$ python -q
>>> import numpy as np
>>> np.set_printoptions(precision=4, suppress=True, linewidth=120, legacy="1.25")
>>> J = np.load("x.npy")
>>> print(J)
[[0 3 3 2 0]
 [0 3 0 1 0]
 [0 0 3 1 3]
 [0 0 0 1 3]
 [0 0 0 0 0]]
>>> # rank 4
>>> other = np.array([[3, -8, -5], [-7, 6, -8], [9, 5, 7], [7, 8, -6], [-7, 7, 9]])
>>> print(np.linalg.matrix_rank(J @ other))
3
>>> print(np.einsum("ij->j", J))
[0 6 6 5 6]
>>> print(np.round(np.linalg.det(J[::-1]), 4))
0.0
>>> print(round(float(np.linalg.det(J.T)), 4))
0.0
>>> print(np.round(np.linalg.det(2 * J), 4), np.round(np.linalg.det(J), 4))
0.0 0.0
>>> rng = np.random.default_rng(86877)
>>> idx = rng.permutation(5)
>>> print(idx)
[3 1 0 4 2]
>>> other = J[idx][:, idx]
>>> print(other)
[[1 0 0 3 0]
 [1 3 0 0 0]
 [2 3 0 0 3]
 [0 0 0 0 0]
 [1 0 0 3 3]]
>>> print(np.allclose(other, J))
False
>>> print(np.sort(np.abs(np.linalg.eigvals(other))))
[0. 0. 1. 3. 3.]
>>> print(np.trace(other))
7
>>> r = np.linalg.matrix_rank(other)
>>> print(r)
4
>>> N = np.linalg.svd(other)[2][r:].T
>>> print(np.allclose(other @ N, 0))
True
>>> print(np.linalg.matrix_rank(other.T @ other), np.linalg.matrix_rank(other @ other.T))
4 4
>>> print([int(np.linalg.matrix_rank(other[:, :j + 1])) for j in range(5)])
[1, 2, 2, 3, 4]
>>> print(N.shape)
(5, 1)
>>> f = np.array([-2, 5])
>>> print(np.polyval(f, J[4]))
[5 5 5 5 5]
>>> print(np.array([np.convolve(row, f, "same") for row in J]))
[[ 0 -6  9 11 10]
 [ 0 -6 15 -2  5]
 [ 0  0 -6 13 -1]
 [ 0  0  0 -2 -1]
 [ 0  0  0  0  0]]
>>> F = np.loadtxt("layer13.csv", delimiter=",")
>>> print(F)
[[ 0.  0.  0.  0.  2.]
 [-3.  2. -3. -3. -1.]
 [ 0.  0.  0.  0.  0.]]
>>> # rows and columns are dependent
>>> left, sigma, Vh = np.linalg.svd(F, full_matrices=False)
>>> print((sigma > 1e-8).sum())
2
>>> print(np.allclose(left * sigma @ Vh, F))
True
>>> print(np.round(Vh @ Vh.T, 4) + 0)
[[1. 0. 0.]
 [0. 1. 0.]
 [0. 0. 1.]]
>>> print(round(np.sqrt((sigma ** 2).sum()), 4), round(np.linalg.norm(F), 4))
6.0 6.0
>>> print(np.abs(left[:, 0]).round(6).argmax())
1
>>> print(np.round(left.T @ F @ Vh.T, 4) + 0)
[[5.6694 0.     0.    ]
 [0.     1.9641 0.    ]
 [0.     0.     0.    ]]
>>> mat = np.array([[1, 3, 2, 2],
...     [0, 3, 1, -1],
...     [1, 1, 1, 1],
...     [-1, 1, 0, 1],
...     [3, 0, 2, 1]])
>>> print(mat)
[[ 1  3  2  2]
 [ 0  3  1 -1]
 [ 1  1  1  1]
 [-1  1  0  1]
 [ 3  0  2  1]]
>>> left, sigma, Vh = np.linalg.svd(mat)
>>> print(np.argmax(sigma[:-1] / (sigma[1:] + 1e-6)) + 1)
3
>>> other = left[:, :3] @ np.diag(sigma[:3]) @ Vh[:3]
>>> print(round(np.linalg.norm(mat - other, 2), 4), round(float(sigma[3]), 4))
0.1263 0.1263
>>> print(np.linalg.matrix_rank(other))
3
>>> print(round(np.abs(mat - other).max(), 4))
0.0758
>>> print(np.round(np.linalg.norm(mat - other) / np.linalg.norm(mat), 4))
0.0179
>>> print(np.linalg.matrix_rank(mat, rtol=0.05))
3
>>> print(np.argsort(-np.linalg.norm(mat, axis=0).round(6), kind="stable")[:3])
[1 0 2]
>>> print(np.abs(np.linalg.svd(mat)[2][-1]))
[0.4851 0.3044 0.8116 0.1155]
>>> other = np.c_[mat[:, :1] @ np.array([[1]]), np.array([3, 2, 5, 4, 4])]
>>> print(other)
[[ 1  3]
 [ 0  2]
 [ 1  5]
 [-1  4]
 [ 3  4]]
>>> print(np.linalg.matrix_rank(other))
2
>>> print(np.round(np.linalg.lstsq(mat, other[:, 0])[0], 4) + 0)
[1. 0. 0. 0.]
>>> print(np.round(np.linalg.norm(other - mat @ np.linalg.lstsq(mat, other)[0], axis=0), 4) + 0)
[0.     4.4567]
>>> print(np.linalg.matrix_rank(np.c_[mat, other]))
5
>>> E = np.load("mat.npy")
>>> print(E)
[[  1.2034  -1.3209   2.4713]
 [ 14.1833   6.6173 -11.1357]
 [ -9.1062   9.3207   5.2217]
 [  4.4592   4.0725  -8.7059]
 [  5.0739   0.9538  -1.7983]
 [ 10.1187   2.6342  -6.2155]
 [ -8.15    -0.3877   3.2189]
 [ -2.7548  -0.8627   1.4836]
 [ -4.4315  -4.6627   7.8722]
 [ -7.9916   1.0914   5.2226]
 [ -3.3503   0.3505  -1.5876]
 [ 12.8623  -3.9855 -10.8538]
 [  1.3187   3.7481   0.7172]
 [ -4.3982  -9.0112   3.3118]
 [ 22.4348   7.2598 -13.655 ]
 [-10.864  -12.4917   8.8244]
 [  8.3359  -0.7704  -0.8884]
 [ 10.3923   3.2763  -3.9692]
 [ -4.7445  -2.9437   2.6969]
 [ -9.808    0.3255   4.6342]
 [  2.5513   6.0272  -0.7368]
 [ 11.4695   9.812  -12.2973]
 [ -4.1767  -6.3133   7.9324]
 [ -6.4355   0.262    2.532 ]
 [  1.5496   2.1936  -6.5724]
 [  5.999    0.7694  -0.5435]]
>>> x0 = np.array([3, 2, 1, 0, 2])
>>> print(F @ np.ones(5))
[ 2. -8.  0.]
>>> print((F @ x0).argmax())
0
>>> print(F @ np.eye(5)[0])
[ 0. -3.  0.]
>>> x0 @ F
Traceback (most recent call last):
  File "<python-input-63>", line 1, in <module>
    x0 @ F
    ~~~^~~
ValueError: matmul: Input operand 1 has a mismatch in its core dimension 0, with gufunc signature (n?,k),(k,m?)->(n?,m?) (size 3 is different from 5)
>>> data = np.load("test11.npy")
>>> print(data)
[[6. 5. 5.]
 [5. 6. 5.]
 [5. 5. 6.]]
>>> # equal to its transpose
>>> print(np.fft.fft(data[0]))
[16.+0.j  1.+0.j  1.+0.j]
>>> print([int(np.linalg.matrix_rank(np.linalg.matrix_power(J, p))) for p in range(1, 6)])
[4, 3, 3, 3, 3]
>>> print(np.sort(np.linalg.eigvals(J)))
[0. 0. 1. 3. 3.]
>>> print(np.prod(np.diag(J)), round(np.linalg.det(J), 4))
0 0.0
>>> try:
...     np.linalg.inv(J)
... except np.linalg.LinAlgError as e:
...     print(repr(e))
... 
LinAlgError('Singular matrix')
>>> print(J @ J)
[[ 0  9  9  8 15]
 [ 0  9  0  4  3]
 [ 0  0  9  4 12]
 [ 0  0  0  1  3]
 [ 0  0  0  0  0]]
>>> print(np.linalg.matrix_rank(data, rtol=0.1))
1
>>> x0 = np.ones(3)
>>> for _ in range(4):
...     x0 = data @ x0
...     x0 /= np.linalg.norm(x0)
...     print(round(x0 @ data @ x0, 4))
... 
16.0
16.0
16.0
16.0
>>> print(x0)
[0.5774 0.5774 0.5774]
>>> print(round(float(np.linalg.eigvalsh(data)[-1]), 4))
16.0
